In [1]: import numpy as np

In [2]: import numpy.linalg as la

In [3]: np.set_printoptions(suppress=True, linewidth=200)

In [4]: K = np.array([[0, 1, 0, 1], [1, 0, 1, 1], [0, 1, 0, 1], [1, 1, 1, 0]])

In [5]: K
Out[5]: 
array([[0, 1, 0, 1],
       [1, 0, 1, 1],
       [0, 1, 0, 1],
       [1, 1, 1, 0]])

In [6]: hat = np.triu(np.array([[4, -1, 2, -4], [-3, 4, 0, -2], [-3, -4, 2, -1], [-1, -2, 0, -2]]), 1) + np.eye(4)

In [7]: out = hat @ K @ la.inv(hat)

In [8]: np.round(np.poly(out), 3) + 0
Out[8]: array([ 1.,  0., -5., -4.,  0.])

In [9]: out
Out[9]: 
array([[ -5.,  -6.,   5., -25.],
       [ -1.,  -3.,   1.,  -8.],
       [ -1.,  -1.,   1.,  -4.],
       [  1.,   2.,  -1.,   7.]])

In [10]: w, vecs = la.eigh(K)

In [11]: vec = np.array([-1, 1, 1, -2])

In [12]: np.round(vecs * np.maximum(w, 0) @ vecs.T, 3)
Out[12]: 
array([[0.485, 0.621, 0.485, 0.621],
       [0.621, 0.796, 0.621, 0.796],
       [0.485, 0.621, 0.485, 0.621],
       [0.621, 0.796, 0.621, 0.796]])

In [13]: np.round(vec @ K @ vec / (vec @ vec), 3), round(float(w[0]), 3), round(float(w[-1]), 3)
Out[13]: (np.float64(-0.571), -1.562, 2.562)

In [14]: (np.sign(vecs[:, -1].round(6)) == np.sign(vecs[0, -1].round(6))).astype(int)
Out[14]: array([1, 1, 1, 1])

In [15]: vec @ K @ vec
Out[15]: np.int64(-4)

In [16]: np.abs(K).sum(axis=1).max(), round(np.abs(w).max(), 3)
Out[16]: (np.int64(3), np.float64(2.562))

In [17]: la.cond(K) > 100
Out[17]: np.True_

In [18]: np.round(la.norm(K, 2) / la.norm(K), 3)
Out[18]: np.float64(0.81)

In [19]: np.argsort(-la.norm(K, axis=0).round(6), kind="stable")[:3]
Out[19]: array([1, 3, 0])

In [20]: [round(float(x), 3) for x in la.svd(K, compute_uv=False)[:3]]
Out[20]: [2.562, 1.562, 1.0]

In [21]: la.matrix_rank(K, rtol=0.1)
Out[21]: np.int64(3)

In [22]: np.all(la.eigvalsh(K) > 0)
Out[22]: np.False_

In [23]: u, g = K[3], K[0]

In [24]: u @ g
Out[24]: np.int64(1)

In [25]: p = (u @ g) / (u @ u) * u

In [26]: round(float(la.norm(u + g) ** 2 + la.norm(u - g) ** 2), 3)
Out[26]: 10.0

In [27]: np.outer(u, g)
Out[27]: 
array([[0, 1, 0, 1],
       [0, 1, 0, 1],
       [0, 1, 0, 1],
       [0, 0, 0, 0]])

In [28]: la.matrix_rank(np.outer(u, g))
Out[28]: np.int64(1)

In [29]: X = np.load("case8.npy")

In [30]: X
Out[30]: 
array([[ 1.16, -0.51,  0.46],
       [-0.24, -1.03, -1.2 ],
       [ 3.64, -4.05, -0.94],
       [-1.48,  3.33,  2.02]])

In [31]: rk = la.matrix_rank(X)

In [32]: rk
Out[32]: np.int64(2)

In [33]: null = la.svd(X)[2][rk:].T

In [34]: null.shape
Out[34]: (3, 1)

In [35]: [int(la.matrix_rank(X[:i])) for i in range(1, len(X) + 1)]
Out[35]: [1, 2, 2, 2]

In [36]: [int(la.matrix_rank(np.delete(X, i, axis=0))) for i in range(4)]
Out[36]: [2, 2, 2, 2]

In [37]: [int(la.matrix_rank(X[:, :j + 1])) for j in range(3)]
Out[37]: [1, 2, 2]

In [38]: np.round(X @ null, 3) + 0
Out[38]: 
array([[0.],
       [0.],
       [0.],
       [0.]])

In [39]: la.matrix_rank(X.T @ X), la.matrix_rank(X @ X.T)
Out[39]: (np.int64(2), np.int64(2))

In [40]: np.allclose(X @ null, 0)
Out[40]: True

In [41]: np.round(null[:, 0] / null[np.abs(null[:, 0]).round(6).argmax(), 0], 3)
Out[41]: array([-0.824, -0.973,  1.   ])

In [42]: left, sv, vt = la.svd(X)

In [43]: vecs = vt[:(sv > 1e-8).sum()]

In [44]: rng = np.random.default_rng(9667)

In [45]: vec = X[0] + 2 * X[1] + rng.integers(2) * np.eye(3)[1]

In [46]: vec.round(3)
Out[46]: array([ 0.68, -1.57, -1.94])

In [47]: np.round(np.diag(vecs.T @ vecs), 3)
Out[47]: array([0.741, 0.64 , 0.619])

In [48]: np.argsort(-la.norm(X, axis=0).round(6), kind="stable")[:3]
Out[48]: array([1, 0, 2])

In [49]: la.matrix_rank(X, rtol=0.1)
Out[49]: np.int64(2)

In [50]: [round(float(x), 3) for x in la.svd(X, compute_uv=False)[:3]]
Out[50]: [6.899, 2.162, 0.0]

In [51]: feats = np.load("block6.npy")

In [52]: feats
Out[52]: 
array([[ 2,  3,  4,  5],
       [ 6,  7,  8,  9],
       [10, 11, 12, 13]])

In [53]: gram = feats.T @ feats

In [54]: np.diag(gram)
Out[54]: array([140, 179, 224, 275])

In [55]: np.trace(gram), (feats ** 2).sum()
Out[55]: (np.int64(818), np.int64(818))

In [56]: np.allclose(gram, gram.T)
Out[56]: True

In [57]: la.matrix_rank(gram)
Out[57]: np.int64(2)

In [58]: rk = la.matrix_rank(feats)

In [59]: rk
Out[59]: np.int64(2)

In [60]: null = la.svd(feats)[2][rk:].T

In [61]: null.shape
Out[61]: (4, 2)

In [62]: [int(la.matrix_rank(feats[:, :j + 1])) for j in range(4)]
Out[62]: [1, 2, 2, 2]

In [63]: np.diff(feats, axis=0)
Out[63]: 
array([[4, 4, 4, 4],
       [4, 4, 4, 4]])

In [64]: np.round(la.norm(feats), 3)
Out[64]: np.float64(28.601)

In [65]: la.matrix_rank(feats)
Out[65]: np.int64(2)

In [66]: feats.sum(axis=1)
Out[66]: array([14, 30, 46])

In [67]: np.abs(feats).max()
Out[67]: np.int64(13)

In [68]: feats.shape
Out[68]: (3, 4)

In [69]: np.unravel_index(np.abs(feats).argmax(), feats.shape)
Out[69]: (np.int64(2), np.int64(3))

In [70]: np.round(la.svd(feats, compute_uv=False), 3) + 0
Out[70]: array([28.56 ,  1.534,  0.   ])

In [71]: feats.sum(axis=0)
Out[71]: array([18, 21, 24, 27])

In [72]: np.unique(feats.round(6), axis=0).shape
Out[72]: (3, 4)

In [73]: round(np.trace(la.pinv(feats) @ feats), 3)
Out[73]: np.float64(2.0)

In [74]: M = np.load("a.npy")

In [75]: M
Out[75]: 
array([[-0.9  ,  1.1  , -1.   ],
       [-0.976,  1.093, -1.012]])

In [76]: round(float(la.norm(M, 2) / la.norm(M)), 3)
Out[76]: 1.0

In [77]: la.cond(M) > 100
Out[77]: np.False_

In [78]: np.argsort(-la.norm(M, axis=0).round(6), kind="stable")[:3]
Out[78]: array([1, 2, 0])

In [79]: gram = M.T @ M

In [80]: gram.round(3)
Out[80]: 
array([[ 1.763, -2.057,  1.888],
       [-2.057,  2.405, -2.206],
       [ 1.888, -2.206,  2.024]])

In [81]: np.round(np.trace(gram), 3), np.round((M ** 2).sum(), 3)
Out[81]: (np.float64(6.191), np.float64(6.191))

In [82]: (M @ M.T).shape
Out[82]: (2, 2)

In [83]: np.round(la.eigvalsh(gram)[::-1], 3) + 0
Out[83]: array([6.189, 0.002, 0.   ])

In [84]: np.allclose(gram, gram.T)
Out[84]: True

In [85]: w, vecs = la.eigh(gram)

In [86]: vec = np.array([1, 3, 2])

In [87]: np.round(vecs * np.abs(w) @ vecs.T, 3)
Out[87]: 
array([[ 1.763, -2.057,  1.888],
       [-2.057,  2.405, -2.206],
       [ 1.888, -2.206,  2.024]])

In [88]: (np.sign(vecs[:, -1].round(6)) == np.sign(vecs[0, -1].round(6))).astype(int)
Out[88]: array([1, 0, 1])

In [89]: np.round(la.svd(M, compute_uv=False), 3)
Out[89]: array([2.488, 0.045])

In [90]: np.round(M.mean(axis=0), 3)
Out[90]: array([-0.938,  1.096, -1.006])

In [91]: M.shape
Out[91]: (2, 3)

In [92]: np.round(M.sum(axis=1), 3)
Out[92]: array([-0.8  , -0.895])

In [93]: np.abs(M).max()
Out[93]: np.float64(1.1)

In [94]: np.count_nonzero(M)
Out[94]: np.int64(6)

In [95]: M.sum(axis=0)
Out[95]: array([-1.876,  2.193, -2.012])

In [96]: Z = np.array([[-1, -2, 0], [-1, 3, 0]])

In [97]: F = rng.normal(size=(25, 2)) @ Z + np.array([3, -3, -3])

In [98]: F.round(3)
Out[98]: 
array([[  2.189,  -2.42 ,  -3.   ],
       [  2.476,  -0.871,  -3.   ],
       [  4.274,  -2.127,  -3.   ],
       [ -0.75 ,   3.147,  -3.   ],
       [  3.407,   0.764,  -3.   ],
       [ -0.401,  -3.669,  -3.   ],
       [  2.209,  -3.27 ,  -3.   ],
       [  3.324,  -2.394,  -3.   ],
       [  3.228,  -4.405,  -3.   ],
       [  2.18 ,  -6.368,  -3.   ],
       [  2.208, -11.099,  -3.   ],
       [  5.653,  -4.214,  -3.   ],
       [  4.781,  -0.361,  -3.   ],
       [  2.952,  -3.065,  -3.   ],
       [  4.739,  -4.173,  -3.   ],
       [  3.505,  -7.96 ,  -3.   ],
       [  2.791,  -0.249,  -3.   ],
       [  1.942, -10.527,  -3.   ],
       [  2.137,  -5.461,  -3.   ],
       [  1.352,  -2.224,  -3.   ],
       [  4.22 ,  -8.665,  -3.   ],
       [  2.971,  -2.92 ,  -3.   ],
       [  0.935,   3.211,  -3.   ],
       [  3.66 ,  -5.566,  -3.   ],
       [  2.793, -10.188,  -3.   ]])

In [99]: vec = np.array([0, 0, 0])

In [100]: y = F @ vec

In [101]: coef, lr = np.zeros(3), 1 / la.norm(F, 2) ** 2

In [102]: for i in range(60):
     ...:     coef -= lr * F.T @ (F @ coef - y)
     ...:     if i % 10 == 0: print(i, round(la.norm(F @ coef - y), 3))
     ...: 
0 0.0
10 0.0
20 0.0
30 0.0
40 0.0
50 0.0

In [103]: coef
Out[103]: array([0., 0., 0.])

In [104]: vec = np.array([-3, -2, -1])

In [105]: y = F @ vec

In [106]: np.round(la.lstsq(F, y)[0], 3)
Out[106]: array([-3., -2., -1.])

In [107]: np.round(la.pinv(F) @ F, 3) + 0
Out[107]: 
array([[1., 0., 0.],
       [0., 1., 0.],
       [0., 0., 1.]])

In [108]: y = y + 0.3 * rng.normal(size=25)

In [109]: y.round(3)
Out[109]: 
array([  1.736,  -2.783,  -5.356,  -1.484,  -8.811,  11.726,   2.912,  -2.177,   2.365,   9.253,  18.097,  -6.097, -10.813,   0.757,  -2.843,   8.581,  -4.776,  18.056,   7.749,   3.034,   7.737,
        -0.484,  -6.248,   2.83 ,  14.783])

In [110]: coef, *_ = la.lstsq(F, y)

In [111]: round(la.norm(y - F @ coef), 3)
Out[111]: np.float64(1.381)

In [112]: coef.round()
Out[112]: array([-3., -2., -1.])

In [113]: coef.round(3)
Out[113]: array([-3.001, -1.996, -0.991])

In [114]: np.round(F.T @ (y - F @ coef), 3) + 0
Out[114]: array([0., 0., 0.])
